>>> import numpy as np
>>> np.set_printoptions(suppress=True, linewidth=120)
>>> W0 = np.diag(np.array([7, 1, 8])) + 2 * np.eye(3, k=1) + 2 * np.eye(3, k=-1)
>>> W0
array([[7., 2., 0.],
       [2., 1., 2.],
       [0., 2., 8.]])
>>> # symmetric, so the eigenvalues are real
>>> np.linalg.matrix_rank(W0, rtol=0.1)
np.int64(2)
>>> np.round(np.abs(np.linalg.svd(W0)[2][-1]), 2)
array([0.27, 0.94, 0.23])
>>> print([round(float(x), 2) for x in np.linalg.svd(W0, compute_uv=False)[:3]])
[8.74, 7.33, 0.06]
>>> np.linalg.cond(W0) > 100
np.True_
>>> vals, vecs = np.linalg.eigh(W0)
>>> x = np.array([-3, 0, 1])
>>> (np.sign(vecs[:, -1].round(6)) == np.sign(vecs[0, -1].round(6))).astype(int)
array([1, 1, 1])
>>> np.abs(W0).sum(axis=1).max(), round(np.abs(vals).max(), 2)
(np.float64(10.0), np.float64(8.74))
>>> np.round(vecs * np.maximum(vals, 0) @ vecs.T, 2) + 0
array([[7.  , 1.98, 0.  ],
       [1.98, 1.05, 1.99],
       [0.  , 1.99, 8.  ]])
>>> x @ W0 @ x / (x @ x), round(vals[0], 2), round(float(vals[-1]), 2)
(np.float64(7.1), np.float64(-0.06), 8.74)
>>> vals, vecs = np.linalg.eigh(W0)
>>> np.round(np.linalg.svd(W0, compute_uv=False), 2)
array([8.74, 7.33, 0.06])
>>> np.round(np.linalg.eigvalsh(W0 @ W0), 2) + 0
array([ 0.  , 53.67, 76.32])
>>> np.unique(vals.round(6) + 0, return_counts=True)[1]
array([1, 1, 1])
>>> np.round(vecs @ np.diag(vals) @ vecs.T, 2) + 0
array([[7., 2., 0.],
       [2., 1., 2.],
       [0., 2., 8.]])
>>> (vals > 1e-8).sum(), (vals < -1e-8).sum()
(np.int64(2), np.int64(1))
>>> np.round(np.linalg.eigvalsh(W0 + -3 * np.eye(3)), 2)
array([-3.06,  4.33,  5.74])
>>> other = np.array([[3, 3, 1, 0, -3, 3, 1, 3, 0, -1],
...     [1, 3, 3, 0, -3, -2, -2, -1, 2, 0],
...     [3, 0, 3, -1, 2, -1, 3, -2, -1, -3],
...     [3, 0, -3, 2, 2, 1, 0, -3, 1, -1],
...     [-2, -3, 1, 3, 3, 3, 1, -3, -3, 2],
...     [0, 1, -3, -1, -1, -1, -1, -3, 3, 2],
...     [-1, -1, 0, 1, -3, 3, 2, -3, 0, 1]])
>>> arr = other.T @ other
>>> arr
array([[ 33,  19,   4,  -4,  -3,  -2,   6,   2,   8, -20],
       [ 19,  29,   6, -11, -25, -10,  -9,  15,  18,  -8],
       [  4,   6,  38,  -3,  -6,  -3,   8,   9, -12, -11],
       [ -4, -11,  -3,  16,   9,  16,   3, -13,  -9,   6],
       [ -3, -25,  -6,   9,  45,  -2,   7, -13, -18,  -4],
       [ -2, -10,  -3,  16,  -2,  34,  14,  -5, -14,   6],
       [  6,  -9,   8,   3,   7,  14,  20,  -7, -13,  -8],
       [  2,  15,   9, -13, -13,  -5,  -7,  50,  -3,  -9],
       [  8,  18, -12,  -9, -18, -14, -13,  -3,  24,   2],
       [-20,  -8, -11,   6,  -4,   6,  -8,  -9,   2,  20]])
>>> # rows and columns are dependent
>>> r0 = np.array([-2, -5, -4])
>>> np.correlate(arr[3], arr[0], "full")
array([  80,  188,  -36, -390, -116, -200,  237,  375,    4, -676, -494,  152,  844,  680,  551, -208, -576, -183,
        198])
>>> print(np.convolve(arr[3], r0))
[   8   42   77   27  -86 -141 -122  -53   71   85    6  -24]
>>> np.cross(arr[3, :3], arr[0, :3])
array([ 13, -83, 287])
